% ipython --no-banner

In [1]: import numpy as np

In [2]: import numpy.linalg as la

In [3]: np.set_printoptions(precision=2, suppress=True, linewidth=120, legacy="1.25")

In [4]: m1 = np.load("data.npy")

In [5]: print(m1)
[[  0.5  -1.9  -0.5]
 [ -0.9  -0.8  -1.2]
 [  0.7   0.8   1.1]
 [  0.3   0.4  -1.5]
 [  1.5  -1.1   1.5]
 [ -1.3   1.8  -1.6]
 [  0.9  -1.   -1.2]
 [-44.  -24.   -6. ]
 [  0.9  -0.2   0.6]
 [  0.2  -1.    0.4]
 [  0.5   0.1  -0.6]
 [  0.1   0.1  -0.6]
 [ -0.4   0.4   0.4]
 [  1.    0.    0. ]
 [ -0.2   0.   -0.2]
 [  0.8   0.5  -1.5]
 [ -0.6  -0.8   0.9]
 [ -0.6  -0.1   1.2]
 [ -0.8  -0.1   1.4]]

In [6]: A2 = np.c_[m1[:, :2] @ np.array([[3, 1], [-2, 0]]), np.array([2, 1, -2, -1, -1, 3, -2, -3, 0, 3, 3, -1, -2, -3, -2, 1, 1, 3, 1])]

In [7]: A2
Out[7]: 
array([[  5.3,   0.5,   2. ],
       [ -1.1,  -0.9,   1. ],
       [  0.5,   0.7,  -2. ],
       [  0.1,   0.3,  -1. ],
       [  6.7,   1.5,  -1. ],
       [ -7.5,  -1.3,   3. ],
       [  4.7,   0.9,  -2. ],
       [-84. , -44. ,  -3. ],
       [  3.1,   0.9,   0. ],
       [  2.6,   0.2,   3. ],
       [  1.3,   0.5,   3. ],
       [  0.1,   0.1,  -1. ],
       [ -2. ,  -0.4,  -2. ],
       [  3. ,   1. ,  -3. ],
       [ -0.6,  -0.2,  -2. ],
       [  1.4,   0.8,   1. ],
       [ -0.2,  -0.6,   1. ],
       [ -1.6,  -0.6,   3. ],
       [ -2.2,  -0.8,   1. ]])

In [8]: la.matrix_rank(np.c_[m1, A2])
Out[8]: 4

In [9]: la.norm(la.qr(m1)[0].T @ A2, axis=0) ** 2 / ((A2 ** 2).sum(axis=0) + 1e-12)
Out[9]: array([1. , 1. , 0.1])

In [10]: D = la.norm(m1[:, None] - m1[None], axis=-1)

In [11]: print(D.mean(axis=1).argmax())
7

In [12]: la.matrix_rank(D ** 2)
Out[12]: 5

In [13]: print(np.unravel_index(D.round(6).argmax(), D.shape))
(2, 7)

In [14]: mat = np.load("sample19.npy")

In [15]: mat
Out[15]: 
array([[ -9.04,  -1.8 ,  -2.7 ],
       [-10.14,  -2.  ,   0.9 ],
       [ -1.7 ,  -0.3 ,   1.1 ],
       [ -6.15,  -1.1 ,  -0.3 ],
       [  4.86,   1.  ,  -0.6 ],
       [  3.34,   0.7 ,  -1.  ],
       [  0.79,   0.2 ,   0.8 ],
       [ -2.18,  -0.4 ,   1.2 ],
       [  4.86,   0.9 ,   0.7 ],
       [  3.09,   0.6 ,   1.3 ],
       [ -7.36,  -1.4 ,   0.4 ],
       [ -1.11,  -0.2 ,   0.2 ],
       [ -3.34,  -0.7 ,  -1.4 ],
       [ -3.55,  -0.8 ,   0.3 ],
       [ -0.25,  -0.1 ,   0.  ],
       [  0.24,   0.1 ,  -0.4 ],
       [  6.88,   1.4 ,  -0.4 ],
       [-11.96,  -2.3 ,   0.1 ],
       [  3.57,   0.7 ,  -0.3 ],
       [  3.52,   0.8 ,  -0.8 ],
       [ -5.96,  -1.3 ,   1.9 ],
       [  4.58,   0.9 ,  -1.5 ],
       [  5.32,   1.1 ,   0.9 ],
       [ -0.28,  -0.1 ,   2.  ],
       [ -4.38,  -0.9 ,   0.4 ],
       [ -1.8 ,  -0.3 ,   0.9 ],
       [  1.79,   0.3 ,  -0.5 ]])

In [16]: A2 = np.c_[mat[:, :1] @ np.array([[6]]), np.array([-4, 0, -2, -4, 5, 0, 4, 2, 2, -3, -5, 1, 0, 1, -1, -1, -5, -5, 1, 1, 5, 4, 0, 1, 3, -1, 0])]

In [17]: A2
Out[17]: 
array([[-54.24,  -4.  ],
       [-60.84,   0.  ],
       [-10.2 ,  -2.  ],
       [-36.9 ,  -4.  ],
       [ 29.16,   5.  ],
       [ 20.04,   0.  ],
       [  4.74,   4.  ],
       [-13.08,   2.  ],
       [ 29.16,   2.  ],
       [ 18.54,  -3.  ],
       [-44.16,  -5.  ],
       [ -6.66,   1.  ],
       [-20.04,   0.  ],
       [-21.3 ,   1.  ],
       [ -1.5 ,  -1.  ],
       [  1.44,  -1.  ],
       [ 41.28,  -5.  ],
       [-71.76,  -5.  ],
       [ 21.42,   1.  ],
       [ 21.12,   1.  ],
       [-35.76,   5.  ],
       [ 27.48,   4.  ],
       [ 31.92,   0.  ],
       [ -1.68,   1.  ],
       [-26.28,   3.  ],
       [-10.8 ,  -1.  ],
       [ 10.74,   0.  ]])

In [18]: la.matrix_rank(A2)
Out[18]: 2

In [19]: np.round(la.lstsq(mat, A2[:, 0])[0], 2) + 0
Out[19]: array([6., 0., 0.])
